In [1]: import numpy as np

In [2]: import numpy.linalg as la

In [3]: np.set_printoptions(precision=2, suppress=True, linewidth=160)

In [4]: A = np.loadtxt("run2.csv", delimiter=",")

In [5]: print(A)
[[1. 0. 2. 0. 2. 0. 2. 0. 0. 1. 0. 0.]
 [0. 1. 0. 2. 2. 0. 2. 1. 1. 1. 2. 1.]
 [0. 0. 1. 0. 0. 1. 1. 1. 0. 1. 0. 2.]
 [0. 0. 0. 0. 0. 1. 1. 2. 0. 2. 2. 0.]
 [0. 0. 0. 0. 1. 0. 1. 0. 1. 2. 1. 2.]
 [0. 0. 0. 0. 0. 0. 1. 1. 1. 2. 0. 2.]
 [0. 0. 0. 0. 0. 0. 0. 0. 1. 0. 2. 0.]
 [0. 0. 0. 0. 0. 0. 0. 0. 1. 1. 0. 0.]
 [0. 0. 0. 0. 0. 0. 0. 0. 1. 1. 1. 2.]
 [0. 0. 0. 0. 0. 0. 0. 0. 0. 1. 0. 1.]
 [0. 0. 0. 0. 0. 0. 0. 0. 0. 0. 2. 0.]
 [0. 0. 0. 0. 0. 0. 0. 0. 0. 0. 0. 0.]]

In [6]: vec = np.array([5, 4, 3, 2, 4, 2, 5, 1, 4, 3, 1, 0])

In [7]: a = np.maximum(A @ vec, 0)

In [8]: print(A.T @ a)
[ 32.  36.  78.  72. 156.  31. 203. 100.  93. 206. 150. 155.]

In [9]: print(a)
[32. 36. 14. 17. 20. 16.  6.  7.  8.  3.  2.  0.]

In [10]: print(np.flatnonzero(a > 1e-9))
[ 0  1  2  3  4  5  6  7  8  9 10]

In [11]: print(np.maximum(A @ vec, 0) - np.maximum(-A @ vec, 0))
[32. 36. 14. 17. 20. 16.  6.  7.  8.  3.  2.  0.]

In [12]: print(la.matrix_power(A, 4))
[[  1.   0.   8.   0.   8.   6.  18.  10.  46.  82. 112.  99.]
 [  0.   1.   0.   2.   8.   2.  12.   7.  51.  94. 183. 108.]
 [  0.   0.   1.   0.   0.   1.   2.   2.  13.  26.  34.  33.]
 [  0.   0.   0.   0.   0.   0.   0.   0.   6.  17.  42.  23.]
 [  0.   0.   0.   0.   1.   0.   1.   0.   7.  17.  44.  22.]
 [  0.   0.   0.   0.   0.   0.   0.   0.   3.  10.  21.  13.]
 [  0.   0.   0.   0.   0.   0.   0.   0.   1.   3.  23.   4.]
 [  0.   0.   0.   0.   0.   0.   0.   0.   1.   4.   7.   5.]
 [  0.   0.   0.   0.   0.   0.   0.   0.   1.   4.  15.   5.]
 [  0.   0.   0.   0.   0.   0.   0.   0.   0.   1.   0.   1.]
 [  0.   0.   0.   0.   0.   0.   0.   0.   0.   0.  16.   0.]
 [  0.   0.   0.   0.   0.   0.   0.   0.   0.   0.   0.   0.]]

In [13]: print((A - A.T) / 2)
[[ 0.   0.   1.   0.   1.   0.   1.   0.   0.   0.5  0.   0. ]
 [ 0.   0.   0.   1.   1.   0.   1.   0.5  0.5  0.5  1.   0.5]
 [-1.   0.   0.   0.   0.   0.5  0.5  0.5  0.   0.5  0.   1. ]
 [ 0.  -1.   0.   0.   0.   0.5  0.5  1.   0.   1.   1.   0. ]
 [-1.  -1.   0.   0.   0.   0.   0.5  0.   0.5  1.   0.5  1. ]
 [ 0.   0.  -0.5 -0.5  0.   0.   0.5  0.5  0.5  1.   0.   1. ]
 [-1.  -1.  -0.5 -0.5 -0.5 -0.5  0.   0.   0.5  0.   1.   0. ]
 [ 0.  -0.5 -0.5 -1.   0.  -0.5  0.   0.   0.5  0.5  0.   0. ]
 [ 0.  -0.5  0.   0.  -0.5 -0.5 -0.5 -0.5  0.   0.5  0.5  1. ]
 [-0.5 -0.5 -0.5 -1.  -1.  -1.   0.  -0.5 -0.5  0.   0.   0.5]
 [ 0.  -1.   0.  -1.  -0.5  0.  -1.   0.  -0.5  0.   0.   0. ]
 [ 0.  -0.5 -1.   0.  -1.  -1.   0.   0.  -1.  -0.5  0.   0. ]]

In [14]: print(np.round(la.det(A), 2))
0.0

In [15]: print(A @ A)
[[ 1.  0.  4.  0.  4.  2.  6.  2.  4.  8.  6.  9.]
 [ 0.  1.  0.  2.  4.  2.  6.  5.  7. 12. 17.  8.]
 [ 0.  0.  1.  0.  0.  1.  2.  2.  3.  5.  2.  5.]
 [ 0.  0.  0.  0.  0.  0.  1.  1.  4.  6.  6.  4.]
 [ 0.  0.  0.  0.  1.  0.  1.  0.  3.  5.  6.  6.]
 [ 0.  0.  0.  0.  0.  0.  0.  0.  3.  4.  3.  4.]
 [ 0.  0.  0.  0.  0.  0.  0.  0.  1.  1.  5.  2.]
 [ 0.  0.  0.  0.  0.  0.  0.  0.  1.  2.  1.  3.]
 [ 0.  0.  0.  0.  0.  0.  0.  0.  1.  2.  3.  3.]
 [ 0.  0.  0.  0.  0.  0.  0.  0.  0.  1.  0.  1.]
 [ 0.  0.  0.  0.  0.  0.  0.  0.  0.  0.  4.  0.]
 [ 0.  0.  0.  0.  0.  0.  0.  0.  0.  0.  0.  0.]]

In [16]: print(np.trace(A))
8.0

In [17]: print(np.sort(np.abs(la.eigvals(A))))
[0. 0. 0. 0. 0. 1. 1. 1. 1. 1. 1. 2.]

In [18]: print(np.sort(la.eigvals(A)))
[0. 0. 0. 0. 0. 1. 1. 1. 1. 1. 1. 2.]

In [19]: print([int(la.matrix_rank(la.matrix_power(A, p))) for p in range(1, 13)])
[10, 9, 8, 7, 7, 7, 7, 7, 7, 7, 7, 7]

In [20]: Uu, sv, vt = la.svd(A, full_matrices=False)

In [21]: print(sv.round(2) + 0)
[7.58 3.75 3.65 2.73 2.05 1.71 1.02 0.56 0.43 0.19 0.   0.  ]

In [22]: print(np.abs(vt[0]))
[0.04 0.07 0.11 0.13 0.26 0.09 0.4  0.25 0.24 0.51 0.38 0.44]

In [23]: print(np.round(sv / sv[0], 2) + 0)
[1.   0.49 0.48 0.36 0.27 0.23 0.14 0.07 0.06 0.03 0.   0.  ]

In [24]: print(np.round(Uu.T @ Uu, 2) + 0)
[[1. 0. 0. 0. 0. 0. 0. 0. 0. 0. 0. 0.]
 [0. 1. 0. 0. 0. 0. 0. 0. 0. 0. 0. 0.]
 [0. 0. 1. 0. 0. 0. 0. 0. 0. 0. 0. 0.]
 [0. 0. 0. 1. 0. 0. 0. 0. 0. 0. 0. 0.]
 [0. 0. 0. 0. 1. 0. 0. 0. 0. 0. 0. 0.]
 [0. 0. 0. 0. 0. 1. 0. 0. 0. 0. 0. 0.]
 [0. 0. 0. 0. 0. 0. 1. 0. 0. 0. 0. 0.]
 [0. 0. 0. 0. 0. 0. 0. 1. 0. 0. 0. 0.]
 [0. 0. 0. 0. 0. 0. 0. 0. 1. 0. 0. 0.]
 [0. 0. 0. 0. 0. 0. 0. 0. 0. 1. 0. 0.]
 [0. 0. 0. 0. 0. 0. 0. 0. 0. 0. 1. 0.]
 [0. 0. 0. 0. 0. 0. 0. 0. 0. 0. 0. 1.]]

In [25]: print(np.round(vt @ vt.T, 2) + 0)
[[1. 0. 0. 0. 0. 0. 0. 0. 0. 0. 0. 0.]
 [0. 1. 0. 0. 0. 0. 0. 0. 0. 0. 0. 0.]
 [0. 0. 1. 0. 0. 0. 0. 0. 0. 0. 0. 0.]
 [0. 0. 0. 1. 0. 0. 0. 0. 0. 0. 0. 0.]
 [0. 0. 0. 0. 1. 0. 0. 0. 0. 0. 0. 0.]
 [0. 0. 0. 0. 0. 1. 0. 0. 0. 0. 0. 0.]
 [0. 0. 0. 0. 0. 0. 1. 0. 0. 0. 0. 0.]
 [0. 0. 0. 0. 0. 0. 0. 1. 0. 0. 0. 0.]
 [0. 0. 0. 0. 0. 0. 0. 0. 1. 0. 0. 0.]
 [0. 0. 0. 0. 0. 0. 0. 0. 0. 1. 0. 0.]
 [0. 0. 0. 0. 0. 0. 0. 0. 0. 0. 1. 0.]
 [0. 0. 0. 0. 0. 0. 0. 0. 0. 0. 0. 1.]]

In [26]: print(np.cumsum(sv ** 2) / np.sum(sv ** 2))
[0.57 0.71 0.84 0.91 0.96 0.98 0.99 1.   1.   1.   1.   1.  ]

In [27]: print(np.allclose(Uu * sv @ vt, A))
True

In [28]: print(Uu.shape, sv.shape, vt.shape)
(12, 12) (12,) (12, 12)

In [29]: print((sv > 1e-8).sum())
10

In [30]: print(np.round(np.sqrt((sv ** 2).sum()), 2), round(float(la.norm(A)), 2))
10.05 10.05

In [31]: mat = np.load("m.npy")

In [32]: print(mat)
[[8 4 1 1]
 [7 5 5 3]
 [6 6 8 7]
 [8 4 5 6]
 [9 2 6 8]
 [1 1 9 4]
 [5 2 0 9]]

In [33]: A2 = np.c_[mat[:, :1] @ np.array([[2]]), np.array([7, 9, 4, 2, 3, 6, 2])]

In [34]: print(A2)
[[16  7]
 [14  9]
 [12  4]
 [16  2]
 [18  3]
 [ 2  6]
 [10  2]]

In [35]: print(la.norm(la.qr(mat)[0].T @ A2, axis=0) ** 2 / ((A2 ** 2).sum(axis=0) + 1e-12))
[1.  0.8]

In [36]: print(np.round(la.lstsq(mat, A2[:, 0])[0], 2) + 0)
[2. 0. 0. 0.]

In [37]: vec = np.array([-4, -6, -8, 9])

In [38]: rhs = mat @ vec

In [39]: print(np.round(la.pinv(mat) @ mat, 2) + 0)
[[1. 0. 0. 0.]
 [0. 1. 0. 0.]
 [0. 0. 1. 0.]
 [0. 0. 0. 1.]]

In [40]: rng = np.random.default_rng(93)

In [41]: rhs = rhs + 0.05 * rng.normal(size=7)

In [42]: print(rhs)
[-54.94 -71.04 -60.94 -41.97 -23.97 -46.04  48.94]

In [43]: c, *_ = la.lstsq(mat, rhs)

In [44]: print(c.round())
[-4. -6. -8.  9.]

In [45]: print(round(float(la.norm(rhs - mat @ c)), 2))
0.1

In [46]: print(c)
[-3.99 -6.   -8.    8.99]

In [47]: A2 = mat / la.norm(mat, axis=1, keepdims=True)

In [48]: cov = A2 @ A2.T

In [49]: print(np.argwhere(np.triu(np.abs(cov) > 0.95, 1)))
[[1 3]
 [2 3]
 [3 4]]

In [50]: print(cov[5])
[0.28 0.67 0.83 0.69 0.72 1.   0.41]

In [51]: print((np.abs(cov) > 0.9).astype(int))
[[1 0 0 0 0 0 0]
 [0 1 1 1 0 0 0]
 [0 1 1 1 1 0 0]
 [0 1 1 1 1 0 0]
 [0 0 1 1 1 0 0]
 [0 0 0 0 0 1 0]
 [0 0 0 0 0 0 1]]

In [52]: vec = np.array([1, 3, -1, 0])

In [53]: a = np.maximum(mat @ vec, 0)

In [54]: print(np.tanh(mat @ vec))
[ 1.  1.  1.  1.  1. -1.  1.]

In [55]: print(a)
[19 17 16 15  9  0 11]

In [56]: print(mat * (a > 1e-9)[:, None])
[[8 4 1 1]
 [7 5 5 3]
 [6 6 8 7]
 [8 4 5 6]
 [9 2 6 8]
 [0 0 0 0]
 [5 2 0 9]]

In [57]: print(np.flatnonzero(a > 1e-9))
[0 1 2 3 4 6]

In [58]: print(np.maximum(mat @ vec, 0) - np.maximum(-mat @ vec, 0))
[19 17 16 15  9 -5 11]

In [59]: w1 = np.array([[-3, -1, 3, 1, 2, -1],
    ...:     [-1, 0, 2, -2, 3, -3],
    ...:     [2, 3, 3, -1, 0, 2],
    ...:     [3, 1, -3, -3, 3, -1]])

In [60]: c = np.array([-2, 1, 1, 0, 1, -2])

In [61]: act = np.maximum(mat @ w1 + c, 0)

In [62]: print((act > 0).astype(int))
[[0 0 1 0 1 0]
 [0 1 1 0 1 0]
 [1 1 1 0 1 0]
 [0 1 1 0 1 0]
 [1 1 1 0 1 0]
 [1 1 1 0 1 1]
 [1 1 0 0 1 0]]

In [63]: Z = np.array([[0, 3], [2, 3], [2, 2], [0, 0], [3, 2], [1, 3]])

In [64]: print(w1 @ Z)
[[ 9 -5]
 [10 -2]
 [14 27]
 [ 4  9]]

In [65]: print(act @ Z)
[[162 130]
 [217 190]
 [276 283]
 [229 196]
 [235 219]
 [166 267]
 [142 127]]

In [66]: X = np.loadtxt("dump.csv", delimiter=",")

In [67]: print(X)
[[ 1.9 -2.   1.6 -2.  -0.2  1.   0.4 -1.6 -0.8 -0.5  0.6]
 [ 0.8  0.5 -0.1 -0.7 -0.8  0.2 -0.4 -2.2 -1.  -3.  -0.5]
 [-1.2  1.3  0.   0.5 -0.1  1.3  0.6  1.   0.9  1.1  1.2]
 [-0.5 -0.7  0.2  0.8 -1.6  0.9 -0.1  1.  -0.8  0.8  1.1]
 [ 2.1  0.9  1.4  0.3  1.4 -2.  -0.5  0.6 -1.5  1.1 -1.2]
 [ 0.9  0.9  0.7 -0.1  1.  -0.8  0.8 -1.2 -1.   1.2 -0.2]
 [ 0.3  1.2 -0.5  0.2  0.3  0.  -1.7  1.7  0.3 -0.9  0.9]
 [ 0.8 -0.3 -0.1  0.2 -0.8  0.5  0.1 -0.5 -0.7  0.2 -2. ]
 [ 0.9  0.6  0.8 -1.8  0.1 -0.3  0.8 -0.1  0.2 -0.1 -0.2]]

In [68]: r0 = np.array([0, 2, -3])

In [69]: print(np.cross(X[0, :3], X[1, :3]))
[-0.6   1.47  2.55]

In [70]: print(round(float(la.norm(X, 2)), 2))
6.09

In [71]: print(np.round(la.norm(X[0] - X[6]), 2))
6.33

In [72]: m1 = np.array([[1.0, 0.2, 0.04, 0.01, 0.0],
    ...:     [0.2, 1.0, 0.2, 0.04, 0.01],
    ...:     [0.04, 0.2, 1.0, 0.2, 0.04],
    ...:     [0.01, 0.04, 0.2, 1.0, 0.2],
    ...:     [0.0, 0.01, 0.04, 0.2, 1.0]])

In [73]: def softmax(z):
    ...:     e = np.exp(z - z.max(axis=-1, keepdims=True))
    ...:     return e / e.sum(axis=-1, keepdims=True)
    ...: 

In [74]: print(np.round(softmax(10 * m1[0]), 2) + 0)
[1. 0. 0. 0. 0.]

In [75]: S = m1 @ m1.T / np.sqrt(5)

In [76]: print(softmax(S)[0] @ m1)
[0.32 0.3  0.27 0.25 0.21]

In [77]: vec = np.ones(5)

In [78]: for _ in range(7):
    ...:     vec = m1 @ vec
    ...:     vec /= la.norm(vec)
    ...:     print(round(vec @ m1 @ vec, 2))
    ...: 
1.39
1.39
1.4
1.4
1.4
1.4
1.4

In [79]: print(np.round(la.eigvalsh(m1)[-1], 2))
1.4

In [80]: print(vec)
[0.32 0.49 0.55 0.49 0.32]

In [81]: evals, V = la.eigh(m1)

In [82]: vec = np.array([0, 5, -2, 4, -3])

In [83]: print(la.eigvalsh(m1[1:, 1:]))
[0.71 0.85 1.08 1.36]

In [84]: print(vec @ m1 @ vec)
43.78

In [85]: z = rng.integers(0, 3, 11)

In [86]: F = (z[:, None] == z) * -3 + np.eye(11)

In [87]: print(F)
[[-2.  0.  0.  0.  0. -3. -3.  0.  0.  0.  0.]
 [ 0. -2. -3.  0.  0.  0.  0.  0.  0.  0.  0.]
 [ 0. -3. -2.  0.  0.  0.  0.  0.  0.  0.  0.]
 [ 0.  0.  0. -2. -3.  0.  0. -3. -3. -3. -3.]
 [ 0.  0.  0. -3. -2.  0.  0. -3. -3. -3. -3.]
 [-3.  0.  0.  0.  0. -2. -3.  0.  0.  0.  0.]
 [-3.  0.  0.  0.  0. -3. -2.  0.  0.  0.  0.]
 [ 0.  0.  0. -3. -3.  0.  0. -2. -3. -3. -3.]
 [ 0.  0.  0. -3. -3.  0.  0. -3. -2. -3. -3.]
 [ 0.  0.  0. -3. -3.  0.  0. -3. -3. -2. -3.]
 [ 0.  0.  0. -3. -3.  0.  0. -3. -3. -3. -2.]]

In [88]: # splits into 3 blocks

In [89]: print(np.all(la.eigvalsh(F) > 0))
False

In [90]: blk = np.stack([F, 3 * F, F[::-1]])

In [91]: print(la.norm(blk, axis=(1, 2)))
[19.65 58.94 19.65]

In [92]: print((blk @ F.T).shape)
(3, 11, 11)

In [93]: print(blk.sum(axis=0))
[[ -8.   0.   0.  -3.  -3. -12. -12.  -3.  -3.  -3.  -2.]
 [  0.  -8. -12.  -3.  -3.   0.   0.  -3.  -3.  -2.  -3.]
 [  0. -12.  -8.  -3.  -3.   0.   0.  -3.  -2.  -3.  -3.]
 [  0.   0.   0. -11. -15.   0.   0. -14. -15. -15. -15.]
 [ -3.   0.   0. -12.  -8.  -3.  -2. -12. -12. -12. -12.]
 [-15.   0.   0.   0.   0. -10. -15.   0.   0.   0.   0.]
 [-12.   0.   0.  -3.  -2. -12.  -8.  -3.  -3.  -3.  -3.]
 [  0.   0.   0. -14. -15.   0.   0. -11. -15. -15. -15.]
 [  0.  -3.  -2. -12. -12.   0.   0. -12.  -8. -12. -12.]
 [  0.  -2.  -3. -12. -12.   0.   0. -12. -12.  -8. -12.]
 [ -2.   0.   0. -12. -12.  -3.  -3. -12. -12. -12.  -8.]]
